$ python -q
>>> import numpy as np
>>> np.set_printoptions(precision=2, suppress=True, linewidth=200)
>>> Y = np.array([[2, 0, 0, 1, 2],
...     [1, 2, 0, 3, 3],
...     [2, 0, 1, 2, 3],
...     [0, 0, 0, 1, 1],
...     [2, 3, 3, 0, 0]])
>>> M = np.triu(Y)
>>> M
array([[2, 0, 0, 1, 2],
       [0, 2, 0, 3, 3],
       [0, 0, 1, 2, 3],
       [0, 0, 0, 1, 1],
       [0, 0, 0, 0, 0]])
>>> vec = np.array([0, 2, 1, 1, 3])
>>> h1 = np.maximum(M @ vec, 0)
>>> M.T @ h1
array([ 14,  32,  12,  83, 102])
>>> np.maximum(M @ (3 * vec), 0)
array([21, 48, 36, 12,  0])
>>> np.maximum(M @ vec, 0) - np.maximum(-M @ vec, 0)
array([ 7, 16, 12,  4,  0])
>>> np.tanh(M @ vec)
array([1., 1., 1., 1., 0.])
>>> M * (h1 > 1e-9)[:, None]
array([[2, 0, 0, 1, 2],
       [0, 2, 0, 3, 3],
       [0, 0, 1, 2, 3],
       [0, 0, 0, 1, 1],
       [0, 0, 0, 0, 0]])
>>> np.flatnonzero(h1 > 1e-9)
array([0, 1, 2, 3])
>>> np.linalg.cond(M) > 100
np.True_
>>> Y = np.array([[2, 1, 0], [1, 1, 0]])
>>> basis = np.kron(Y, M)
>>> basis.shape
(10, 15)
>>> basis
array([[4, 0, 0, 2, 4, 2, 0, 0, 1, 2, 0, 0, 0, 0, 0],
       [0, 4, 0, 6, 6, 0, 2, 0, 3, 3, 0, 0, 0, 0, 0],
       [0, 0, 2, 4, 6, 0, 0, 1, 2, 3, 0, 0, 0, 0, 0],
       [0, 0, 0, 2, 2, 0, 0, 0, 1, 1, 0, 0, 0, 0, 0],
       [0, 0, 0, 0, 0, 0, 0, 0, 0, 0, 0, 0, 0, 0, 0],
       [2, 0, 0, 1, 2, 2, 0, 0, 1, 2, 0, 0, 0, 0, 0],
       [0, 2, 0, 3, 3, 0, 2, 0, 3, 3, 0, 0, 0, 0, 0],
       [0, 0, 1, 2, 3, 0, 0, 1, 2, 3, 0, 0, 0, 0, 0],
       [0, 0, 0, 1, 1, 0, 0, 0, 1, 1, 0, 0, 0, 0, 0],
       [0, 0, 0, 0, 0, 0, 0, 0, 0, 0, 0, 0, 0, 0, 0]])
>>> np.linalg.matrix_rank(basis)
np.int64(8)
>>> [int(np.linalg.matrix_rank(np.linalg.matrix_power(M, p))) for p in range(1, 6)]
[4, 4, 4, 4, 4]
>>> np.linalg.matrix_rank(M - M[0, 0] * np.eye(5))
np.int64(3)
>>> np.prod(np.diag(M)), round(np.linalg.det(M), 2)
(np.int64(0), np.float64(0.0))
>>> np.allclose(M @ M.T, M.T @ M)
False
>>> M @ M
array([[4, 0, 0, 3, 5],
       [0, 4, 0, 9, 9],
       [0, 0, 1, 4, 5],
       [0, 0, 0, 1, 1],
       [0, 0, 0, 0, 0]])
>>> np.sort(np.abs(np.linalg.eigvals(M)))
array([0., 1., 1., 2., 2.])
>>> np.allclose(M, M.T)
False
>>> (M - M.T) / 2
array([[ 0. ,  0. ,  0. ,  0.5,  1. ],
       [ 0. ,  0. ,  0. ,  1.5,  1.5],
       [ 0. ,  0. ,  0. ,  1. ,  1.5],
       [-0.5, -1.5, -1. ,  0. ,  0.5],
       [-1. , -1.5, -1.5, -0.5,  0. ]])
>>> (M + M.T) / 2
array([[2. , 0. , 0. , 0.5, 1. ],
       [0. , 2. , 0. , 1.5, 1.5],
       [0. , 0. , 1. , 1. , 1.5],
       [0.5, 1.5, 1. , 1. , 0.5],
       [1. , 1.5, 1.5, 0.5, 0. ]])
>>> J = np.loadtxt("case2.csv", delimiter=",")
>>> J
array([[ 0.31, -0.3 , -0.3 , -0.1 , -0.49, -0.69],
       [-0.3 ,  0.87, -0.13, -0.04, -0.21, -0.3 ],
       [-0.3 , -0.13,  0.87, -0.04, -0.21, -0.3 ],
       [-0.1 , -0.04, -0.04,  0.99, -0.07, -0.1 ],
       [-0.49, -0.21, -0.21, -0.07,  0.65, -0.49],
       [-0.69, -0.3 , -0.3 , -0.1 , -0.49,  0.31]])
>>> # equal to its transpose
>>> vec = np.array([2, 0, -1, 2, 3, 0])
>>> target = J @ vec
>>> b, lr = np.zeros(6), 1 / np.linalg.norm(J, 2) ** 2
>>> for i in range(15):
...     b -= lr * J.T @ (J @ b - target)
...     if i % 5 == 0: print(i, round(np.linalg.norm(J @ b - target), 2))
... 
0 0.0
5 0.0
10 0.0
>>> round(np.linalg.cond(J), 2)
np.float64(1.0)
>>> def softmax(z):
...     e = np.exp(z - z.max(axis=-1, keepdims=True))
...     return e / e.sum(axis=-1, keepdims=True)
... 
>>> softmax(J[0] + 2)
array([0.28, 0.15, 0.15, 0.19, 0.13, 0.1 ])
>>> np.round(softmax(10 * J[0]), 2) + 0
array([0.98, 0.  , 0.  , 0.02, 0.  , 0.  ])
>>> S = J @ J.T / np.sqrt(6)
>>> softmax(S)
array([[0.23, 0.15, 0.15, 0.15, 0.15, 0.15],
       [0.15, 0.23, 0.15, 0.15, 0.15, 0.15],
       [0.15, 0.15, 0.23, 0.15, 0.15, 0.15],
       [0.15, 0.15, 0.15, 0.23, 0.15, 0.15],
       [0.15, 0.15, 0.15, 0.15, 0.23, 0.15],
       [0.15, 0.15, 0.15, 0.15, 0.15, 0.23]])
>>> softmax(S)[0] @ J
array([-0.22, -0.04, -0.04,  0.09, -0.17, -0.29])
>>> softmax(S).round(6).argmax(axis=1)
array([0, 1, 2, 3, 4, 5])
>>> Uu, sig, Vh = np.linalg.svd(M)
>>> sig
array([6.34, 2.1 , 1.48, 0.37, 0.  ])
>>> np.argmax(sig[:-1] / (sig[1:] + 1e-6)) + 1
np.int64(4)
>>> Y = Uu[:, :4] @ np.diag(sig[:4]) @ Vh[:4]
>>> round(float(np.linalg.norm(M - Y, 2)), 2), sig[4]
(0.0, np.float64(0.0))
>>> np.round(np.linalg.norm(M - Y) / np.linalg.norm(M), 2)
np.float64(0.0)
>>> np.linalg.matrix_rank(M, rtol=0.05)
np.int64(4)
>>> np.linalg.matrix_rank(Y)
np.int64(4)
>>> np.round(np.abs(M - Y).max(), 2)
np.float64(0.0)
>>> vec = np.array([0, 1, -2, 2, 2, 0])
>>> np.sort(np.abs(np.degrees(np.angle(np.linalg.eigvals(J)))))
array([  0.,   0.,   0.,   0.,   0., 180.])
>>> [p for p in range(1, 25) if np.allclose(np.linalg.matrix_power(J, p), np.eye(6))]
[2, 4, 6, 8, 10, 12, 14, 16, 18, 20, 22, 24]
>>> round(np.linalg.norm(vec), 2), round(np.linalg.norm(J @ vec), 2)
(np.float64(3.61), np.float64(3.61))
>>> W0 = np.load("a.npy")
>>> W0
array([[2.3, 3. ],
       [2. , 3.3]])
>>> np.einsum("ii->", W0)
np.float64(5.6)
>>> np.kron(np.eye(2, dtype=int), W0)
array([[2.3, 3. , 0. , 0. ],
       [2. , 3.3, 0. , 0. ],
       [0. , 0. , 2.3, 3. ],
       [0. , 0. , 2. , 3.3]])
>>> round(float(np.linalg.eigvals(W0).sum().real), 2)
5.6
>>> np.poly(W0)
array([ 1.  , -5.6 ,  1.59])
>>> round(float(np.linalg.det(W0[::-1])), 2)
-1.59
>>> np.linalg.eigvals(W0)
array([0.3, 5.3])
>>> w, V = np.linalg.eig(W0)
>>> w
array([0.3, 5.3])
>>> np.sort(np.linalg.eigvals(np.linalg.inv(W0)))
array([0.19, 3.33])
>>> np.round(softmax(10 * W0[1]), 2) + 0
array([0., 1.])
>>> softmax(W0[1] + -3)
array([0.21, 0.79])
>>> softmax(W0).sum(axis=1)
array([1., 1.])
>>> S = W0 @ W0.T / np.sqrt(2)
>>> softmax(S + np.triu(np.full(S.shape, -np.inf), 1))
array([[1.  , 0.  ],
       [0.43, 0.57]])
>>> t = np.radians(30)
>>> r_ = np.eye(2)
>>> r_[1, 1] = r_[0, 0] = np.cos(t)
>>> r_[1, 0], r_[0, 1] = -np.sin(t), np.sin(t)
>>> r_
array([[ 0.87,  0.5 ],
       [-0.5 ,  0.87]])
>>> Y = W0 @ r_.T
>>> np.linalg.svd(W0, compute_uv=False), np.linalg.svd(Y, compute_uv=False)
(array([5.39, 0.29]), array([5.39, 0.29]))
>>> round(np.linalg.det(r_), 2), round(np.trace(r_), 2)
(np.float64(1.0), np.float64(1.73))
>>> Y = W0 / np.sqrt((W0 ** 2).mean(axis=1, keepdims=True))
>>> W0 - W0.mean(axis=1, keepdims=True)
array([[-0.35,  0.35],
       [-0.65,  0.65]])
>>> np.linalg.matrix_rank(W0 - W0.mean(axis=1, keepdims=True))
np.int64(1)
>>> Y[1]
array([0.73, 1.21])
>>> np.linalg.norm(Y, axis=1)
array([1.41, 1.41])
>>> rng = np.random.default_rng(90)
>>> data = np.eye(4, dtype=int)[rng.permutation(4)] * np.array([0, -3, 5, 2])
>>> data
array([[ 0, -3,  0,  0],
       [ 0,  0,  5,  0],
       [ 0,  0,  0,  2],
       [ 0,  0,  0,  0]])
>>> round(np.linalg.norm(M, "nuc"), 2)
np.float64(10.29)
>>> np.linalg.norm(M, axis=0)
array([2.  , 2.  , 1.  , 3.87, 4.8 ])
>>> round(float(np.linalg.norm(M, 1)), 2), round(np.linalg.norm(M, np.inf), 2)
(9.0, np.float64(8.0))
>>> Uu, sig, Vh = np.linalg.svd(data)
>>> V = Vh[:(sig > 1e-8).sum()]
>>> vec = data[1] + 2 * data[3] + rng.integers(2) * np.eye(4)[0]
>>> vec
array([1., 0., 5., 0.])
>>> round(float(np.linalg.norm(vec - V.T @ V @ vec)), 2)
1.0
>>> V.T @ V
array([[0., 0., 0., 0.],
       [0., 1., 0., 0.],
       [0., 0., 1., 0.],
       [0., 0., 0., 1.]])
>>> np.diag(V.T @ V)
array([0., 1., 1., 1.])
>>> np.allclose(V.T @ V @ vec, vec)
False
>>> Uu, sig, Vh = np.linalg.svd(data)
>>> sig
array([5., 3., 2., 0.])
>>> Y = Uu[:, :3] @ np.diag(sig[:3]) @ Vh[:3]
>>> round(float(np.linalg.norm(data - Y) / np.linalg.norm(data)), 2)
0.0
>>> np.linalg.matrix_rank(data, rtol=0.05)
np.int64(3)
>>> softmax(data[1])
array([0.01, 0.01, 0.98, 0.01])
>>> softmax(data).sum(axis=1)
array([1., 1., 1., 1.])
>>> np.round(softmax(10 * data[1]), 2) + 0
array([0., 0., 1., 0.])
>>> S = data @ data.T / np.sqrt(4)
>>> np.round(softmax(S), 2) + 0
array([[0.97, 0.01, 0.01, 0.01],
       [0.  , 1.  , 0.  , 0.  ],
       [0.1 , 0.1 , 0.71, 0.1 ],
       [0.25, 0.25, 0.25, 0.25]])
>>> np.round(softmax(S + np.triu(np.full(S.shape, -np.inf), 1)), 2) + 0
array([[1.  , 0.  , 0.  , 0.  ],
       [0.  , 1.  , 0.  , 0.  ],
       [0.11, 0.11, 0.79, 0.  ],
       [0.25, 0.25, 0.25, 0.25]])
>>> np.round(softmax(S)[1] @ data, 2) + 0
array([0., 0., 5., 0.])
>>> K = np.loadtxt("m.csv", delimiter=",")
>>> K
array([[-1.,  0.,  1.],
       [ 2.,  3.,  4.],
       [ 5.,  6.,  7.],
       [ 8.,  9., 10.]])
>>> Uu, sig, Vh = np.linalg.svd(K)
>>> V = Vh[:(sig > 1e-8).sum()]
>>> vec = K[2] + 2 * K[0] + rng.integers(2) * np.eye(3)[2]
>>> vec
array([3., 6., 9.])
>>> np.linalg.matrix_rank(np.vstack([K, vec]))
np.int64(2)
>>> np.allclose(V.T @ V @ vec, vec)
True
>>> w1 = np.array([[-6, 3, -9, 9], [-9, 4, 2, 2], [8, -4, 5, 0]])
>>> b = np.array([1, -1, -2, -2])
>>> H = np.maximum(K @ w1 + b, 0)
>>> np.linalg.matrix_rank(H)
np.int64(4)
>>> basis = np.array([[1, -2, 3], [2, -2, 2], [2, 1, 1], [-3, 3, 0]])
>>> (H @ basis).round(6).argmax(axis=1)
array([2, 1, 1, 1])
>>> H @ basis
array([[  39.,  -18.,   57.],
       [ -52.,   70.,    8.],
       [-145.,  145.,   20.],
       [-226.,  226.,   38.]])
>>> A = np.array([[0, -2, 0], [0, 0, -3], [3, 0, 0]])
>>> u = np.array([8, -3, 5])
>>> Y = A + np.outer(u, np.eye(3)[1])
>>> np.linalg.matrix_rank(Y - A)
np.int64(1)
>>> Y
array([[ 0.,  6.,  0.],
       [ 0., -3., -3.],
       [ 3.,  5.,  0.]])
>>> np.round(np.linalg.det(A), 2)
np.float64(18.0)
>>> np.linalg.matrix_power(A, 3)
array([[18,  0,  0],
       [ 0, 18,  0],
       [ 0,  0, 18]])
>>> np.sort(np.abs(np.linalg.eigvals(A)))
array([2.62, 2.62, 2.62])
>>> np.allclose(A, A.T)
False
>>> np.allclose(A @ A.T, A.T @ A)
False
>>> E = np.array([[-21.91, -17.87, -27.99, -13.86],
...     [26.07, 26.09, 35.88, 14.09],
...     [-0.14, 0.13, 0.01, 0.14],
...     [-1.12, -15.1, -9.85, 7.03],
...     [33.06, 26.86, 41.92, 20.94]])
>>> Y = np.c_[E[:, :1] @ np.array([[-4]]), np.array([1, 0, 2, 3, 3])]
>>> Y
array([[  87.64,    1.  ],
       [-104.28,    0.  ],
       [   0.56,    2.  ],
       [   4.48,    3.  ],
       [-132.24,    3.  ]])
>>> np.round(np.linalg.norm(Y - E @ np.linalg.lstsq(E, Y)[0], axis=0), 2) + 0
array([0.  , 2.57])
>>> np.linalg.matrix_rank(Y)
np.int64(2)
>>> np.round(np.linalg.lstsq(E, Y[:, 0])[0], 2) + 0
array([-4.,  0.,  0.,  0.])
>>> w, V = np.linalg.eigh(J)
>>> w
array([-1.,  1.,  1.,  1.,  1.,  1.])
>>> np.round(V.T @ V, 2) + 0
array([[1., 0., 0., 0., 0., 0.],
       [0., 1., 0., 0., 0., 0.],
       [0., 0., 1., 0., 0., 0.],
       [0., 0., 0., 1., 0., 0.],
       [0., 0., 0., 0., 1., 0.],
       [0., 0., 0., 0., 0., 1.]])
>>> np.linalg.eigvalsh(J + 5 * np.eye(6))
array([4., 6., 6., 6., 6., 6.])
>>> np.linalg.svd(J, compute_uv=False)
array([1., 1., 1., 1., 1., 1.])
>>> mat = np.load("w.npy")
>>> mat
array([[ 0,  0,  0,  0,  0,  8],
       [ 0,  0,  7,  0,  0,  0],
       [ 0, -7,  0,  0,  0,  0],
       [-2,  0,  0,  0,  0,  0],
       [ 0,  0,  0, -4,  0,  0],
       [ 0,  0,  0,  0,  8,  0]])
>>> Y = np.linalg.inv(mat)
>>> np.linalg.det(mat) * Y
array([[    0.,     0.,     0., 12544.,     0.,     0.],
       [    0.,     0.,  3584.,     0.,     0.,     0.],
       [   -0., -3584.,    -0.,    -0.,    -0.,    -0.],
       [    0.,     0.,     0.,     0.,  6272.,     0.],
       [   -0.,    -0.,    -0.,    -0.,    -0., -3136.],
       [-3136.,    -0.,    -0.,    -0.,    -0.,    -0.]])
>>> np.linalg.inv(Y)
array([[ 0.,  0.,  0.,  0.,  0.,  8.],
       [ 0.,  0.,  7.,  0.,  0.,  0.],
       [-0., -7., -0., -0., -0., -0.],
       [-2., -0., -0., -0., -0., -0.],
       [-0., -0., -0., -4., -0., -0.],
       [ 0.,  0.,  0.,  0.,  8.,  0.]])
>>> mat @ Y
array([[1., 0., 0., 0., 0., 0.],
       [0., 1., 0., 0., 0., 0.],
       [0., 0., 1., 0., 0., 0.],
       [0., 0., 0., 1., 0., 0.],
       [0., 0., 0., 0., 1., 0.],
       [0., 0., 0., 0., 0., 1.]])
>>> Y
array([[-0.  , -0.  , -0.  , -0.5 , -0.  , -0.  ],
       [-0.  , -0.  , -0.14, -0.  , -0.  , -0.  ],
       [ 0.  ,  0.14,  0.  ,  0.  ,  0.  ,  0.  ],
       [-0.  , -0.  , -0.  , -0.  , -0.25, -0.  ],
       [ 0.  ,  0.  ,  0.  ,  0.  ,  0.  ,  0.12],
       [ 0.12,  0.  ,  0.  ,  0.  ,  0.  ,  0.  ]])
>>> Y[:, 1] @ Y[:, 3]
np.float64(0.0)
>>> (np.linalg.matrix_power((mat != 0) + (mat.T != 0) + np.eye(6), 6) > 0).astype(int)
array([[1, 0, 0, 1, 1, 1],
       [0, 1, 1, 0, 0, 0],
       [0, 1, 1, 0, 0, 0],
       [1, 0, 0, 1, 1, 1],
       [1, 0, 0, 1, 1, 1],
       [1, 0, 0, 1, 1, 1]])
>>> round(float(np.linalg.det(mat)), 2)
-25088.0
